$ python3 -q
>>> import numpy as np
>>> from numpy import linalg as LA
>>> np.set_printoptions(precision=1, suppress=True, linewidth=140)
>>> M = np.load("test17.npy")
>>> M
array([[  0,   0,   0],
       [  0,   0,   0],
       [ -5,  -6,   8],
       [  0,   0,   0],
       [  0,   0,   0],
       [  1, -12,   2],
       [  6,  -6,  -6],
       [  0,   0,   0],
       [  0,   0,   0],
       [ -5,  -6,   8],
       [  0,   0,   0],
       [  0,   0,   0]])
>>> # rows and columns are dependent
>>> np.argsort(-LA.norm(M, axis=0).round(6), kind="stable")[:3]
array([1, 2, 0])
>>> LA.matrix_rank(M, rtol=0.1)
np.int64(2)
>>> data = np.loadtxt("arr.csv", delimiter=",")
>>> data
array([[ 0.3,  3. ,  3. ],
       [-1. ,  0.3, -2. ],
       [ 0. ,  3. ,  3.3]])
>>> np.round(LA.det(data[::-1]), 1)
np.float64(-3.0)
>>> np.round(LA.eigvals(data).sum().real, 1)
np.float64(3.9)
>>> np.round(LA.det(2 * data), 1), round(float(LA.det(data)), 1)
(np.float64(24.0), 3.0)
>>> np.poly(data)
array([ 1. , -3.9, 11.1, -3. ])
>>> round(LA.det(data.T), 1)
np.float64(3.0)
>>> M2 = LA.invert(data)
Traceback (most recent call last):
  File "<python-input-15>", line 1, in <module>
    M2 = LA.invert(data)
         ^^^^^^^^^
AttributeError: module 'numpy.linalg' has no attribute 'invert'
>>> M2 = LA.inv(data)
>>> round(float(LA.det(data) * LA.det(M2)), 1)
1.0
>>> np.round(data @ M2, 1) + 0
array([[1., 0., 0.],
       [0., 1., 0.],
       [0., 0., 1.]])
>>> np.round(LA.cond(data), 1)
np.float64(24.1)
>>> np.round(LA.slogdet(data)[0], 1)
np.float64(1.0)
>>> np.allclose(M2, data.T)
False
>>> u = np.array([2, 2, 1])
>>> M2 = data + np.outer(u, np.eye(3)[0])
>>> M2
array([[ 2.3,  3. ,  3. ],
       [ 1. ,  0.3, -2. ],
       [ 1. ,  3. ,  3.3]])
>>> round(float(LA.det(M2) / LA.det(data)), 1), np.round(1 + LA.solve(data, u)[0], 1)
(2.8, np.float64(2.8))
>>> LA.matrix_rank(M2 - data)
np.int64(1)
>>> x0 = np.array([1, 2, 1])
>>> y = data @ x0
>>> y
array([ 9.3, -2.4,  9.3])
>>> LA.solve(data, y + data[:, 2])
array([1., 2., 2.])
>>> np.round(LA.solve(data.T, data[0]), 1) + 0
array([1., 0., 0.])
>>> LA.solve(data, y)
array([1., 2., 1.])
>>> LA.solve(data, 3 * y)
array([3., 6., 3.])
>>> x0 = np.array([-1, 4, -4])
>>> h = np.maximum(data @ x0, 0)
>>> data.T @ h
array([-10.2,   3.1, -20.4])
>>> X = np.load("mat.npy")
>>> X.round(1) + 0
array([[0.7, 0.4, 0.2],
       [0.4, 0.2, 0.1],
       [0.2, 0.1, 0. ]])
>>> # projection: eigenvalues are 0 or 1
>>> U, s, vt = LA.svd(X)
>>> V = vt[:(s > 1e-8).sum()]
>>> rng = np.random.default_rng(574)
>>> x0 = X[2] + 3 * X[1] + rng.integers(2) * np.eye(3)[0]
>>> x0
array([1.4, 0.8, 0.3])
>>> np.round(V.T @ V, 1) + 0
array([[0.7, 0.4, 0.2],
       [0.4, 0.2, 0.1],
       [0.2, 0.1, 0. ]])
>>> vals, V = LA.eigh(X)
>>> x0 = np.array([0, -3, -5])
>>> np.round(LA.eigvalsh(X[1:, 1:]), 1) + 0
array([0. , 0.3])
>>> (np.sign(V[:, -1].round(6)) == np.sign(V[0, -1].round(6))).astype(int)
array([1, 1, 1])
>>> round(x0 @ X @ x0, 1)
np.float64(6.2)
>>> np.round(V * np.abs(vals) @ V.T, 1) + 0
array([[0.7, 0.4, 0.2],
       [0.4, 0.2, 0.1],
       [0.2, 0.1, 0. ]])
>>> np.round(V * np.maximum(vals, 0) @ V.T, 1) + 0
array([[0.7, 0.4, 0.2],
       [0.4, 0.2, 0.1],
       [0.2, 0.1, 0. ]])
>>> round(x0 @ X @ x0 / (x0 @ x0), 1), round(float(vals[0]), 1), vals[-1]
(np.float64(0.2), 0.0, np.float64(1.0))
>>> proj = np.triu(np.array([[0, 6, 7], [-5, 7, 4], [-3, 0, 8]]), 1) + np.eye(3)
>>> M2 = proj @ X @ LA.inv(proj)
>>> LA.matrix_rank(M2)
np.int64(1)
>>> np.round(np.poly(M2), 1) + 0
array([ 1., -1.,  0.,  0.])
>>> np.round(LA.det(M2), 1)
np.float64(-0.0)
>>> r = LA.matrix_rank(X)
>>> r
np.int64(1)
>>> N = LA.svd(X)[2][r:].T
>>> LA.matrix_rank(X.T @ X), LA.matrix_rank(X @ X.T)
(np.int64(1), np.int64(1))
>>> [int(LA.matrix_rank(np.delete(X, i, axis=0))) for i in range(3)]
[1, 1, 1]
>>> np.allclose(X @ N, 0)
True
>>> np.round(X @ N, 1) + 0
array([[0., 0.],
       [0., 0.],
       [0., 0.]])
>>> [int(LA.matrix_rank(X[:, :j + 1])) for j in range(3)]
[1, 1, 1]
>>> N @ N.T
array([[ 0.3, -0.4, -0.2],
       [-0.4,  0.8, -0.1],
       [-0.2, -0.1,  1. ]])
>>> [int(LA.matrix_rank(X[:i])) for i in range(1, len(X) + 1)]
[1, 1, 1]
>>> A = -1 * np.eye(4) + np.ones((4, 4))
>>> A
array([[0., 1., 1., 1.],
       [1., 0., 1., 1.],
       [1., 1., 0., 1.],
       [1., 1., 1., 0.]])
>>> A @ A
array([[3., 2., 2., 2.],
       [2., 3., 2., 2.],
       [2., 2., 3., 2.],
       [2., 2., 2., 3.]])
>>> A.sum(axis=0)
array([3., 3., 3., 3.])
>>> Lm = np.diag(A.sum(axis=1)) - A
>>> LA.matrix_rank(Lm)
np.int64(3)
>>> (LA.eigvalsh(Lm) < 1e-8).sum()
np.int64(1)
>>> np.round(LA.eigvalsh(Lm), 1) + 0
array([0., 4., 4., 4.])
>>> round(LA.det(Lm[1:, 1:]))
16
>>> Lm
array([[ 3., -1., -1., -1.],
       [-1.,  3., -1., -1.],
       [-1., -1.,  3., -1.],
       [-1., -1., -1.,  3.]])
>>> np.allclose(A @ A.T, A.T @ A)
True
>>> np.fft.fft(A[0])
array([ 3.+0.j, -1.+0.j, -1.+0.j, -1.+0.j])
>>> U, s, vt = LA.svd(M)
>>> V = vt[:(s > 1e-8).sum()]
>>> x0 = M[6] + -3 * M[10] + rng.integers(2) * np.eye(3)[2]
>>> x0
array([ 6., -6., -5.])
>>> round(float(LA.norm(x0 - V.T @ V @ x0)), 1)
0.6
>>> np.allclose(V.T @ V @ x0, x0)
False
>>> np.all(LA.eigvalsh(A) > 0)
np.False_
